In [1]: import numpy as np

In [2]: np.set_printoptions(suppress=True, linewidth=160)

In [3]: M = np.array([[0, 2, 0, 2], [0, 3, 0, 3], [0, 2, 0, 2], [0, 3, 0, 3]])

In [4]: print(M)
[[0 2 0 2]
 [0 3 0 3]
 [0 2 0 2]
 [0 3 0 3]]

In [5]: rng = np.random.default_rng(8063)

In [6]: z = rng.permutation(4)

In [7]: z
Out[7]: array([0, 1, 3, 2])

In [8]: other = M[z][:, z]

In [9]: print(round(np.linalg.det(other), 3), np.round(np.linalg.det(M[z]), 3))
0.0 0.0

In [10]: np.diag(other)
Out[10]: array([0, 3, 3, 0])

In [11]: other
Out[11]: 
array([[0, 2, 2, 0],
       [0, 3, 3, 0],
       [0, 3, 3, 0],
       [0, 2, 2, 0]])

In [12]: np.round(np.sort(np.abs(np.linalg.eigvals(other))), 3) + 0
Out[12]: array([0., 0., 0., 6.])

In [13]: np.trace(other)
Out[13]: np.int64(6)

In [14]: P = np.triu(np.array([[-6, -4, -7, 9], [5, -6, -7, 9], [6, 1, -2, 7], [3, 1, 3, -7]]), 1) + np.eye(4)

In [15]: other = P @ M @ np.linalg.inv(P)

In [16]: np.linalg.matrix_rank(other)
Out[16]: np.int64(1)

In [17]: P @ M - M @ P
Out[17]: 
array([[  0.,   1.,  14., -17.],
       [  0.,  13.,  21., -14.],
       [  0.,  21.,  14.,   3.],
       [  0.,   0.,  21., -27.]])

In [18]: other = M / np.sqrt((M ** 2).mean(axis=1, keepdims=True))

In [19]: np.round(np.linalg.norm(other, axis=1), 3)
Out[19]: array([2., 2., 2., 2.])

In [20]: print(np.linalg.matrix_rank(other) == np.linalg.matrix_rank(M))
True

In [21]: other[2].round(3)
Out[21]: array([0.   , 1.414, 0.   , 1.414])

In [22]: np.linalg.matrix_rank(M - M.mean(axis=1, keepdims=True))
Out[22]: np.int64(1)

In [23]: print(np.einsum("ij,ji->", M, M))
36

In [24]: print(np.round(np.poly(M), 3) + 0)
[ 1. -6.  0.  0.  0.]

In [25]: np.round(np.linalg.eigvals(M), 3) + 0
Out[25]: array([0., 0., 6., 0.])

In [26]: np.einsum("ii->", M)
Out[26]: np.int64(6)

In [27]: W0 = np.load("mat.npy")

In [28]: W0
Out[28]: 
array([[3, 7, 0, 0, 0],
       [0, 0, 0, 0, 0],
       [0, 0, 4, 7, 2]])

In [29]: # looks like rank 2

In [30]: print(np.round(np.trace(np.linalg.pinv(W0) @ W0), 3))
2.0

In [31]: np.round(W0 @ np.linalg.pinv(W0) @ W0, 3)
Out[31]: 
array([[3., 7., 0., 0., 0.],
       [0., 0., 0., 0., 0.],
       [0., 0., 4., 7., 2.]])

In [32]: print(np.allclose(W0[:-1].T @ np.linalg.lstsq(W0[:-1].T, W0[-1])[0], W0[-1]))
False
